$ python3 -q
>>> import numpy as np
>>> np.set_printoptions(precision=1, suppress=True, linewidth=200)
>>> rd = lambda a: np.round(a, 1) + 0
>>> W0 = np.array([[1, 1, 1, 1, 1, 1, 1, 1],
...     [1, -1, 1, -1, -1, 1, -1, 1],
...     [1, -1, 1, -1, 1, -1, 1, -1],
...     [1, 1, -1, -1, 1, 1, -1, -1],
...     [1, -1, -1, 1, 1, -1, -1, 1],
...     [1, 1, -1, -1, -1, -1, 1, 1]])
>>> t = np.radians(135)
>>> Rm = np.eye(8)
>>> Rm[3, 3] = Rm[7, 7] = np.cos(t)
>>> Rm[3, 7], Rm[7, 3] = -np.sin(t), np.sin(t)
>>> print(rd(Rm))
[[ 1.   0.   0.   0.   0.   0.   0.   0. ]
 [ 0.   1.   0.   0.   0.   0.   0.   0. ]
 [ 0.   0.   1.   0.   0.   0.   0.   0. ]
 [ 0.   0.   0.  -0.7  0.   0.   0.  -0.7]
 [ 0.   0.   0.   0.   1.   0.   0.   0. ]
 [ 0.   0.   0.   0.   0.   1.   0.   0. ]
 [ 0.   0.   0.   0.   0.   0.   1.   0. ]
 [ 0.   0.   0.   0.7  0.   0.   0.  -0.7]]
>>> Y = W0 @ Rm.T
>>> rd(np.linalg.svd(W0, compute_uv=False)), rd(np.linalg.svd(Y, compute_uv=False))
(array([2.8, 2.8, 2.8, 2.8, 2.8, 2.8]), array([2.8, 2.8, 2.8, 2.8, 2.8, 2.8]))
>>> Y = W0 / np.sqrt((W0 ** 2).mean(axis=1, keepdims=True))
>>> np.linalg.matrix_rank(W0 - W0.mean(axis=1, keepdims=True))
np.int64(5)
>>> np.linalg.matrix_rank(Y) == np.linalg.matrix_rank(W0)
np.True_
>>> Z = np.array([[-1.9, 0.8, -0.7, 0.7, 0.1, 0.3], [-0.4, 1.0, -0.1, 1.1, 0.4, 0.4]])
>>> rng = np.random.default_rng(531330)
>>> E = np.array([[1, 7],
...     [2, 2],
...     [5, 0],
...     [7, 7],
...     [2, 1],
...     [7, 5],
...     [3, 5],
...     [6, 8],
...     [1, 3],
...     [9, 6],
...     [3, 5],
...     [0, 4],
...     [1, 0],
...     [4, 5],
...     [5, 6],
...     [7, 8],
...     [5, 1],
...     [3, 1],
...     [2, 6],
...     [6, 2],
...     [8, 8],
...     [7, 2],
...     [3, 6],
...     [7, 1],
...     [3, 7],
...     [2, 6],
...     [6, 7],
...     [1, 9],
...     [1, 4],
...     [9, 5],
...     [3, 5],
...     [6, 6],
...     [7, 4],
...     [4, 9],
...     [0, 9],
...     [9, 5],
...     [2, 9]]) @ Z + 0.1 * rng.normal(size=(37, 6))
>>> print(rd(E))
[[ -4.6   7.8  -1.5   8.5   2.8   3. ]
 [ -4.6   3.6  -1.6   3.6   0.9   1.4]
 [ -9.6   3.9  -3.5   3.4   0.3   1.5]
 [-16.2  12.5  -5.6  12.5   3.5   4.9]
 [ -4.1   2.7  -1.5   2.6   0.4   1. ]
 [-15.2  10.6  -5.5  10.1   2.8   4.2]
 [ -7.8   7.6  -2.6   7.3   2.3   2.8]
 [-14.6  13.   -4.9  13.    3.6   4.9]
 [ -3.1   3.6  -0.9   4.    1.4   1.6]
 [-19.4  13.3  -7.   13.    3.2   5. ]
 [ -7.6   7.3  -2.6   7.7   2.2   2.8]
 [ -1.6   4.1  -0.2   4.3   1.7   1.6]
 [ -1.9   0.8  -0.7   0.8   0.1   0.3]
 [ -9.6   8.2  -3.3   8.4   2.5   3.2]
 [-11.9   9.9  -3.8  10.1   3.1   4. ]
 [-16.6  13.4  -5.7  13.8   4.    5.3]
 [ -9.9   4.9  -3.6   4.7   1.    2.1]
 [ -6.1   3.6  -2.1   3.3   0.6   1.2]
 [ -6.    7.5  -2.    8.    2.7   2.7]
 [-12.2   6.6  -4.4   6.3   1.4   2.7]
 [-18.5  14.5  -6.2  14.6   3.8   5.5]
 [-14.1   7.9  -5.1   7.4   1.5   2.9]
 [ -8.1   8.5  -2.7   8.9   2.5   3.3]
 [-13.8   6.7  -5.    6.    1.2   2.4]
 [ -8.6   9.4  -2.8   9.7   3.2   3.7]
 [ -6.2   7.5  -2.    8.1   2.9   3. ]
 [-14.2  11.9  -4.8  12.    3.4   4.6]
 [ -5.3  10.   -1.6  10.5   3.6   4.1]
 [ -3.5   4.9  -1.1   5.1   1.6   1.8]
 [-19.1  12.2  -6.9  11.6   2.7   4.7]
 [ -7.6   7.5  -2.6   7.6   2.2   2.7]
 [-13.7  10.8  -4.8  10.7   3.    4. ]
 [-15.    9.5  -5.4   9.3   2.1   3.6]
 [-11.3  12.1  -3.6  12.6   4.2   4.8]
 [ -3.6   8.9  -0.9  10.    3.7   3.6]
 [-19.1  12.2  -6.8  11.9   2.8   4.7]
 [ -7.5  10.5  -2.2  11.3   3.9   4.1]]
>>> Y = np.c_[E[:, :3] @ np.array([[1, 3, -2], [1, -1, -2], [-2, -5, 5]]), np.array([4, 3, 0, 4, 3, 0, 2, 3, 3, 4, 0, 1, 0, 3, 1, 5, 4, 3, 0, 3, 1, 0, 4, 1, 0, 1, 0, 5, 3, 0, 4, 3, 0, 0, 5, 1, 0])]
>>> print(rd(Y))
[[  6.1 -14.3 -13.6   4. ]
 [  2.2  -9.4  -5.9   3. ]
 [  1.4 -15.   -6.3   0. ]
 [  7.6 -33.  -20.9   4. ]
 [  1.6  -7.4  -4.7   3. ]
 [  6.3 -29.  -18.2   0. ]
 [  5.  -17.9 -12.7   2. ]
 [  8.3 -32.2 -21.4   3. ]
 [  2.4  -8.1  -5.8   3. ]
 [  7.9 -36.5 -22.7   4. ]
 [  5.  -17.  -12.6   0. ]
 [  2.9  -7.9  -6.1   1. ]
 [  0.2  -3.2  -1.    0. ]
 [  5.1 -20.6 -13.5   3. ]
 [  5.6 -26.4 -15.    1. ]
 [  8.3 -34.6 -22.3   5. ]
 [  2.3 -16.3  -8.2   4. ]
 [  1.7 -11.5  -5.4   3. ]
 [  5.3 -15.8 -12.6   0. ]
 [  3.2 -21.4 -10.7   3. ]
 [  8.4 -39.1 -23.    1. ]
 [  3.9 -24.8 -12.9   0. ]
 [  5.8 -19.2 -14.3   4. ]
 [  2.9 -23.1 -10.8   1. ]
 [  6.3 -21.5 -15.4   0. ]
 [  5.2 -16.2 -12.4   1. ]
 [  7.3 -30.4 -19.4   0. ]
 [  7.9 -17.9 -17.5   5. ]
 [  3.6  -9.9  -8.2   3. ]
 [  6.9 -34.8 -20.7   0. ]
 [  5.1 -17.4 -12.8   4. ]
 [  6.8 -27.8 -18.4   3. ]
 [  5.2 -27.7 -15.8   0. ]
 [  8.  -28.  -19.6   0. ]
 [  7.2 -15.1 -15.4   5. ]
 [  6.7 -35.7 -20.1   1. ]
 [  7.3 -22.3 -16.8   0. ]]
>>> print(rd(np.linalg.lstsq(E, Y[:, 0])[0]))
[ 1.  1. -2.  0.  0.  0.]
>>> np.linalg.matrix_rank(np.c_[E, Y])
np.int64(7)
>>> rd(np.linalg.norm(np.linalg.qr(E)[0].T @ Y, axis=0) ** 2 / ((Y ** 2).sum(axis=0) + 1e-12))
array([1. , 1. , 1. , 0.6])
